$ ipython --no-banner

In [1]: import numpy as np

In [2]: np.set_printoptions(precision=2, suppress=True, linewidth=140, sign=" ")

In [3]: def rd(a):
   ...:     return np.round(a, 2) + 0
   ...: 

In [4]: data = np.array([[0, 4, 3], [4, 4, 1], [3, 1, 4]])

In [5]: # equal to its transpose

In [6]: w, V = np.linalg.eigh(data)

In [7]: x = np.array([5, -7, 1])

In [8]: rd(x @ data @ x / (x @ x)), rd(w[0]), rd(w[-1])
Out[8]: (np.float64(-0.85), np.float64(-3.1), np.float64(8.07))

In [9]: rd(np.linalg.eigvalsh(data[1:, 1:]))
Out[9]: array([ 3.,  5.])

In [10]: rd(V * np.abs(w) @ V.T)
Out[10]: 
array([[ 4.48,  1.7 ,  1.43],
       [ 1.7 ,  5.18,  1.81],
       [ 1.43,  1.81,  4.55]])

In [11]: x @ data @ x
Out[11]: np.int64(-64)

In [12]: q, R = np.linalg.qr(data)

In [13]: rd(q)
Out[13]: 
array([[ 0.  ,  0.93,  0.37],
       [-0.8 ,  0.22, -0.56],
       [-0.6 , -0.3 ,  0.74]])

In [14]: print(rd(R))
[[-5.   -3.8  -3.2 ]
 [ 0.    4.31  1.82]
 [ 0.    0.    3.53]]

In [15]: q.shape, R.shape
Out[15]: ((3, 3), (3, 3))

In [16]: print(rd(q @ R))
[[ 0.  4.  3.]
 [ 4.  4.  1.]
 [ 3.  1.  4.]]

In [17]: abs(R[0, 0]), rd(np.linalg.norm(data[:, 0]))
Out[17]: (np.float64(5.0), np.float64(5.0))

In [18]: print(np.einsum("ij,ji->", data, data))
84

In [19]: rd(np.linalg.det(data.T))
Out[19]: np.float64(-76.0)

In [20]: np.kron(np.eye(2, dtype=int), data)
Out[20]: 
array([[ 0,  4,  3,  0,  0,  0],
       [ 4,  4,  1,  0,  0,  0],
       [ 3,  1,  4,  0,  0,  0],
       [ 0,  0,  0,  0,  4,  3],
       [ 0,  0,  0,  4,  4,  1],
       [ 0,  0,  0,  3,  1,  4]])

In [21]: rd(np.poly(data))
Out[21]: array([  1.,  -8., -10.,  76.])

In [22]: r0 = np.array([2, 0, 1])

In [23]: Y = data + np.outer(r0, np.eye(3)[1])

In [24]: np.linalg.matrix_rank(np.linalg.inv(Y) - np.linalg.inv(data), tol=1e-8)
Out[24]: np.int64(1)

In [25]: print(Y)
[[ 0.  6.  3.]
 [ 4.  4.  1.]
 [ 3.  2.  4.]]

In [26]: np.linalg.matrix_rank(Y - data)
Out[26]: np.int64(1)

In [27]: rd(np.linalg.det(Y) / np.linalg.det(data)), rd(1 + np.linalg.solve(data, r0)[1])
Out[27]: (np.float64(1.18), np.float64(1.18))

In [28]: K = -2 * np.eye(5) + np.eye(5, k=1)

In [29]: K
Out[29]: 
array([[-2.,  1.,  0.,  0.,  0.],
       [ 0., -2.,  1.,  0.,  0.],
       [ 0.,  0., -2.,  1.,  0.],
       [ 0.,  0.,  0., -2.,  1.],
       [ 0.,  0.,  0.,  0., -2.]])

In [30]: # triangular, det is the product of the diagonal

In [31]: w, V = np.linalg.eig(K)

In [32]: w
Out[32]: array([-2., -2., -2., -2., -2.])

In [33]: x = np.array([1, 1, 0, 2, 1])

In [34]: K @ np.eye(5)[4]
Out[34]: array([ 0.,  0.,  0.,  1., -2.])

In [35]: K @ x
Out[35]: array([-1., -2.,  2., -3., -2.])

In [36]: np.linalg.norm(K @ x) <= np.linalg.norm(K, 2) * np.linalg.norm(x) + 1e-9
Out[36]: np.True_

In [37]: K @ (2 * x)
Out[37]: array([-2., -4.,  4., -6., -4.])

In [38]: (K @ x).argmax()
Out[38]: np.int64(2)

In [39]: W = np.array([[1, -1, 3, 2, -2, 3],
    ...:     [-3, -3, -2, -1, 0, 3],
    ...:     [-2, 3, 3, 3, -1, -1],
    ...:     [2, 2, 1, -2, 0, 1],
    ...:     [2, 0, -2, 2, -2, 0]])

In [40]: coef = np.array([2, 3, 2, 3, 2, 2])

In [41]: act = np.maximum(K @ W + coef, 0)

In [42]: act
Out[42]: 
array([[  0.,   2.,   0.,   0.,   6.,   0.],
       [  6.,  12.,   9.,   8.,   1.,   0.],
       [  8.,   0.,   0.,   0.,   4.,   5.],
       [  0.,   0.,   0.,   9.,   0.,   0.],
       [  0.,   3.,   6.,   0.,   6.,   2.]])

In [43]: Z = np.array([[-1, -2], [0, 3], [0, 1], [-1, -3], [3, 3], [-2, -1]])

In [44]: act @ Z
Out[44]: 
array([[ 18.,  24.],
       [-11.,  12.],
       [ -6.,  -9.],
       [ -9., -27.],
       [ 14.,  31.]])

In [45]: W @ Z
Out[45]: 
array([[-15, -17],
       [ -2,  -5],
       [ -2,   5],
       [ -2,   8],
       [-10, -18]])

In [46]: mat = np.load("data.npy")

In [47]: mat
Out[47]: 
array([[ 1.  ,  0.2 ,  0.04,  0.01,  0.  ],
       [ 0.2 ,  1.  ,  0.2 ,  0.04,  0.01],
       [ 0.04,  0.2 ,  1.  ,  0.2 ,  0.04],
       [ 0.01,  0.04,  0.2 ,  1.  ,  0.2 ],
       [ 0.  ,  0.01,  0.04,  0.2 ,  1.  ]])

In [48]: rng = np.random.default_rng(103)

In [49]: z = rng.permutation(5)

In [50]: z
Out[50]: array([ 0,  4,  3,  2,  1])

In [51]: Y = mat[z][:, z]

In [52]: np.diag(Y)
Out[52]: array([ 1.,  1.,  1.,  1.,  1.])

In [53]: rd(np.sort(np.abs(np.linalg.eigvals(Y))))
Out[53]: array([ 0.69,  0.79,  0.95,  1.17,  1.4 ])

In [54]: Y
Out[54]: 
array([[ 1.  ,  0.  ,  0.01,  0.04,  0.2 ],
       [ 0.  ,  1.  ,  0.2 ,  0.04,  0.01],
       [ 0.01,  0.2 ,  1.  ,  0.2 ,  0.04],
       [ 0.04,  0.04,  0.2 ,  1.  ,  0.2 ],
       [ 0.2 ,  0.01,  0.04,  0.2 ,  1.  ]])
